$ ipython --no-banner

In [1]: import numpy as np

In [2]: np.set_printoptions(precision=3, suppress=True, linewidth=100, floatmode="fixed")

In [3]: rnd = lambda a: np.round(a, 3) + 0

In [4]: data = np.load("dump.npy")

In [5]: data
Out[5]: 
array([[1, 0, 0, 0],
       [0, 3, 0, 0],
       [2, 3, 0, 0],
       [2, 1, 2, 2]])

In [6]: rank = np.linalg.matrix_rank(data)

In [7]: rank
Out[7]: np.int64(3)

In [8]: null = np.linalg.svd(data)[2][rank:].T

In [9]: rnd(null[:, 0] / null[np.abs(null[:, 0]).round(6).argmax(), 0])
Out[9]: array([ 0.000,  0.000,  1.000, -1.000])

In [10]: np.linalg.matrix_rank(data.T @ data), np.linalg.matrix_rank(data @ data.T)
Out[10]: (np.int64(3), np.int64(3))

In [11]: [int(np.linalg.matrix_rank(data[:, :j + 1])) for j in range(4)]
Out[11]: [1, 2, 3, 3]

In [12]: [int(np.linalg.matrix_rank(data[:i])) for i in range(1, len(data) + 1)]
Out[12]: [1, 2, 2, 3]

In [13]: rnd(np.sort(np.linalg.eigvals(data)))
Out[13]: array([0.000, 1.000, 2.000, 3.000])

In [14]: np.linalg.matrix_rank(data - data[0, 0] * np.eye(4))
Out[14]: np.int64(3)

In [15]: np.prod(np.diag(data)), rnd(np.linalg.det(data))
Out[15]: (np.int64(0), np.float64(0.0))

In [16]: np.allclose(data[:-1].T @ np.linalg.lstsq(data[:-1].T, data[-1])[0], data[-1])
Out[16]: False

In [17]: rnd(np.trace(np.linalg.pinv(data) @ data))
Out[17]: np.float64(3.0)

In [18]: F = np.loadtxt("arr.csv", delimiter=",")

In [19]: F
Out[19]: 
array([[  1.000,  -3.000,   9.000, -27.000],
       [  1.000,  -2.000,   4.000,  -8.000],
       [  1.000,  -1.000,   1.000,  -1.000],
       [  1.000,   0.000,   0.000,   0.000],
       [  1.000,   1.000,   1.000,   1.000],
       [  1.000,   2.000,   4.000,   8.000],
       [  1.000,   3.000,   9.000,  27.000],
       [  1.000,   4.000,  16.000,  64.000]])

In [20]: other = np.c_[F[:, :3] @ np.array([[-1, 3, 2], [1, -1, -3], [0, 2, -2]]), np.array([-4, 5, 8, 6, 3, 2, 5, -3])]

In [21]: other
Out[21]: 
array([[ -4.000,  24.000,  -7.000,  -4.000],
       [ -3.000,  13.000,   0.000,   5.000],
       [ -2.000,   6.000,   3.000,   8.000],
       [ -1.000,   3.000,   2.000,   6.000],
       [  0.000,   4.000,  -3.000,   3.000],
       [  1.000,   9.000, -12.000,   2.000],
       [  2.000,  18.000, -25.000,   5.000],
       [  3.000,  31.000, -42.000,  -3.000]])

In [22]: rnd(np.linalg.lstsq(F, other[:, 0])[0])
Out[22]: array([-1.000,  1.000,  0.000,  0.000])

In [23]: rnd(np.linalg.norm(np.linalg.qr(F)[0].T @ other, axis=0) ** 2 / ((other ** 2).sum(axis=0) + 1e-12))
Out[23]: array([1.000, 1.000, 1.000, 0.807])

In [24]: rnd(np.linalg.norm(other - F @ np.linalg.lstsq(F, other)[0], axis=0))
Out[24]: array([0.000, 0.000, 0.000, 6.019])

In [25]: np.linalg.matrix_rank(np.c_[F, other])
Out[25]: np.int64(5)

In [26]: x0 = np.array([0, 1, 0, 0])

In [27]: target = F @ x0

In [28]: target
Out[28]: array([-3.000, -2.000, -1.000,  0.000,  1.000,  2.000,  3.000,  4.000])

In [29]: rnd(np.linalg.lstsq(F, target)[0])
Out[29]: array([0.000, 1.000, 0.000, 0.000])

In [30]: rng = np.random.default_rng(38196)

In [31]: target = target + 0.3 * rng.normal(size=8)

In [32]: rnd(target)
Out[32]: array([-3.087, -1.862, -1.373, -0.247,  0.921,  2.360,  2.483,  3.872])

In [33]: coef, *_ = np.linalg.lstsq(F, target)

In [34]: rnd(np.linalg.norm(target - F @ coef))
Out[34]: np.float64(0.708)

In [35]: coef.round()
Out[35]: array([-0.000,  1.000,  0.000, -0.000])

In [36]: K = np.load("mat.npy")

In [37]: K
Out[37]: 
array([[0, 0, 0, 0, 0, 2],
       [0, 0, 0, 2, 0, 0],
       [0, 0, 0, 0, 0, 0],
       [0, 0, 2, 0, 0, 0],
       [0, 0, 0, 0, 0, 0],
       [1, 0, 0, 0, 0, 0]])

In [38]: left, sig, vt = np.linalg.svd(data)

In [39]: V = vt[:(sig > 1e-8).sum()]

In [40]: x0 = data[3] + 2 * data[2] + rng.integers(2) * np.eye(4)[2]

In [41]: x0
Out[41]: array([6.000, 7.000, 3.000, 2.000])

In [42]: rnd(np.linalg.norm(x0 - V.T @ V @ x0))
Out[42]: np.float64(0.707)

In [43]: x0 = np.array([-3, 8, -3, -7, 7, 0])

In [44]: a = np.maximum(K @ x0, 0)

In [45]: K.T @ a
Out[45]: array([0, 0, 0, 0, 0, 0])

In [46]: np.maximum(K @ (3 * x0), 0)
Out[46]: array([0, 0, 0, 0, 0, 0])

In [47]: rnd(np.tanh(K @ x0))
Out[47]: array([ 0.000, -1.000,  0.000, -1.000,  0.000, -0.995])

In [48]: left, sig, vt = np.linalg.svd(K)

In [49]: V = vt[:(sig > 1e-8).sum()]

In [50]: x0 = K[0] + -1 * K[1] + rng.integers(2) * np.eye(6)[3]

In [51]: x0
Out[51]: array([ 0.000,  0.000,  0.000, -2.000,  0.000,  2.000])

In [52]: np.linalg.matrix_rank(np.vstack([K, x0]))
Out[52]: np.int64(4)

In [53]: np.allclose(V.T @ V @ x0, x0)
Out[53]: True

In [54]: V.T @ V
Out[54]: 
array([[1.000, 0.000, 0.000, 0.000, 0.000, 0.000],
       [0.000, 0.000, 0.000, 0.000, 0.000, 0.000],
       [0.000, 0.000, 1.000, 0.000, 0.000, 0.000],
       [0.000, 0.000, 0.000, 1.000, 0.000, 0.000],
       [0.000, 0.000, 0.000, 0.000, 0.000, 0.000],
       [0.000, 0.000, 0.000, 0.000, 0.000, 1.000]])

In [55]: rnd(np.linalg.norm(x0 - V.T @ V @ x0))
Out[55]: np.float64(0.0)

In [56]: (np.linalg.matrix_power((K != 0) + (K.T != 0) + np.eye(6), 6) > 0).astype(int)
Out[56]: 
array([[1, 0, 0, 0, 0, 1],
       [0, 1, 1, 1, 0, 0],
       [0, 1, 1, 1, 0, 0],
       [0, 1, 1, 1, 0, 0],
       [0, 0, 0, 0, 1, 0],
       [1, 0, 0, 0, 0, 1]])

In [57]: rnd(np.sort(np.linalg.eigvals(K).real))
Out[57]: array([-1.414,  0.000,  0.000,  0.000,  0.000,  1.414])

In [58]: rnd(np.linalg.det(K))
Out[58]: np.float64(0.0)

In [59]: E = np.loadtxt("case4.csv", delimiter=",")

In [60]: E
Out[60]: 
array([[-0.897, -0.400,  0.000,  0.900, -0.900],
       [ 0.108,  0.700,  0.400, -0.100, -2.500],
       [ 0.331,  1.600,  0.900, -0.300,  0.000],
       [ 1.771,  0.600, -1.400, -1.800, -1.500],
       [-0.525, -1.500, -0.500,  0.500,  0.100],
       [-0.983,  1.700, -0.700,  1.000,  1.700],
       [-1.059,  0.900,  0.900,  1.000,  0.900],
       [ 0.195, -0.100, -1.000, -0.200, -1.400],
       [-0.818,  1.400, -0.400,  0.800, -0.900],
       [ 0.273,  0.200,  0.800, -0.300,  1.400],
       [ 0.317, -0.100,  0.500, -0.300, -1.000],
       [-0.400, -0.100, -1.700,  0.400,  0.100],
       [ 0.466,  1.600, -0.600, -0.500, -0.500],
       [-1.289,  1.400,  1.600,  1.300, -0.200],
       [-1.573,  0.500,  1.200,  1.600, -0.200],
       [-0.012,  1.800, -0.100,  0.000,  1.100],
       [-0.092, -0.300, -1.000,  0.100,  0.400],
       [ 0.285,  1.300,  0.400, -0.300, -0.100],
       [-0.279,  0.100, -2.500,  0.300, -1.300],
       [ 0.384, -0.600,  0.300, -0.400, -1.600],
       [-0.683, -2.000,  1.100,  0.700,  0.000],
       [-1.494,  0.300,  0.100,  1.500, -0.400],
       [-0.998,  1.800,  1.000,  1.000, -1.600],
       [-0.795,  0.900,  0.100,  0.800, -0.400],
       [ 1.177, -0.500,  0.100, -1.200,  1.000],
       [ 1.171, -1.100, -0.900, -1.200, -0.200],
       [ 0.276, -1.700,  0.600, -0.300,  0.700],
       [ 1.803,  0.800, -0.700, -1.800, -0.300],
       [-2.070, -0.600, -0.200,  2.100, -0.600],
       [ 1.500, -0.800, -0.300, -1.500, -0.500]])

In [61]: C = E[[1, 2]].astype(float)

In [62]: for _ in range(6):
    ...:     labels = np.linalg.norm(E[:, None] - C, axis=-1).argmin(axis=1)
    ...:     C = np.array([E[labels == j].mean(axis=0) for j in range(2)])
    ...: 

In [63]: labels
Out[63]: array([0, 0, 1, 1, 1, 1, 0, 0, 0, 1, 1, 1, 1, 0, 0, 1, 1, 1, 0, 0, 0, 0, 0, 0, 1, 1, 1, 1, 0, 1])

In [64]: rnd(C[1] - C[0])
Out[64]: array([ 1.265, -0.088, -0.473, -1.276,  0.943])

In [65]: np.abs(C[1] - C[0]).argmax()
Out[65]: np.int64(3)

In [66]: np.bincount(labels)
Out[66]: array([14, 16])

In [67]: rnd(C)
Out[67]: 
array([[-0.805,  0.307,  0.186,  0.807, -0.793],
       [ 0.460,  0.219, -0.288, -0.469,  0.150]])

In [68]: rnd(np.linalg.norm(C))
Out[68]: np.float64(1.625)

In [69]: rnd(C.mean(axis=0))
Out[69]: array([-0.172,  0.263, -0.051,  0.169, -0.321])

In [70]: C[2]
Traceback (most recent call last):
  Cell In[70], line 1
    C[2]
IndexError: index 2 is out of bounds for axis 0 with size 2


In [71]: rnd(np.linalg.svd(C, compute_uv=False))
Out[71]: array([1.565, 0.440])

In [72]: C[:, 5]
Traceback (most recent call last):
  Cell In[72], line 1
    C[:, 5]
IndexError: index 5 is out of bounds for axis 1 with size 5


In [73]: rnd(C.sum(axis=1))
Out[73]: array([-0.298,  0.072])

In [74]: Xc = E - E.mean(axis=1)
Traceback (most recent call last):
  Cell In[74], line 1
    Xc = E - E.mean(axis=1)
ValueError: operands could not be broadcast together with shapes (30,5) (30,) 


In [75]: Xc = E - E.mean(axis=0)

In [76]: left, sig, vt = np.linalg.svd(Xc, full_matrices=False)

In [77]: rnd(vt[0] * np.sign(vt[0, np.abs(vt[0]).argmax()]))
Out[77]: array([-0.648,  0.213,  0.316,  0.653,  0.096])

In [78]: rnd(sig ** 2 / (sig ** 2).sum())
Out[78]: array([0.440, 0.226, 0.195, 0.139, 0.000])

In [79]: rnd(np.abs(vt[-1]))
Out[79]: array([0.710, 0.000, 0.001, 0.704, 0.004])

In [80]: np.searchsorted(np.cumsum(sig ** 2) / (sig ** 2).sum(), 0.9) + 1
Out[80]: np.int64(4)

In [81]: left, sig, vt = np.linalg.svd(E)

In [82]: rnd(sig)
Out[82]: array([8.024, 5.958, 5.453, 4.469, 0.077])

In [83]: other = left[:, :4] @ np.diag(sig[:4]) @ vt[:4]

In [84]: np.linalg.matrix_rank(other)
Out[84]: np.int64(4)

In [85]: rnd(np.linalg.norm(E - other) / np.linalg.norm(E))
Out[85]: np.float64(0.006)

In [86]: np.linalg.matrix_rank(E, rtol=0.05)
Out[86]: np.int64(4)
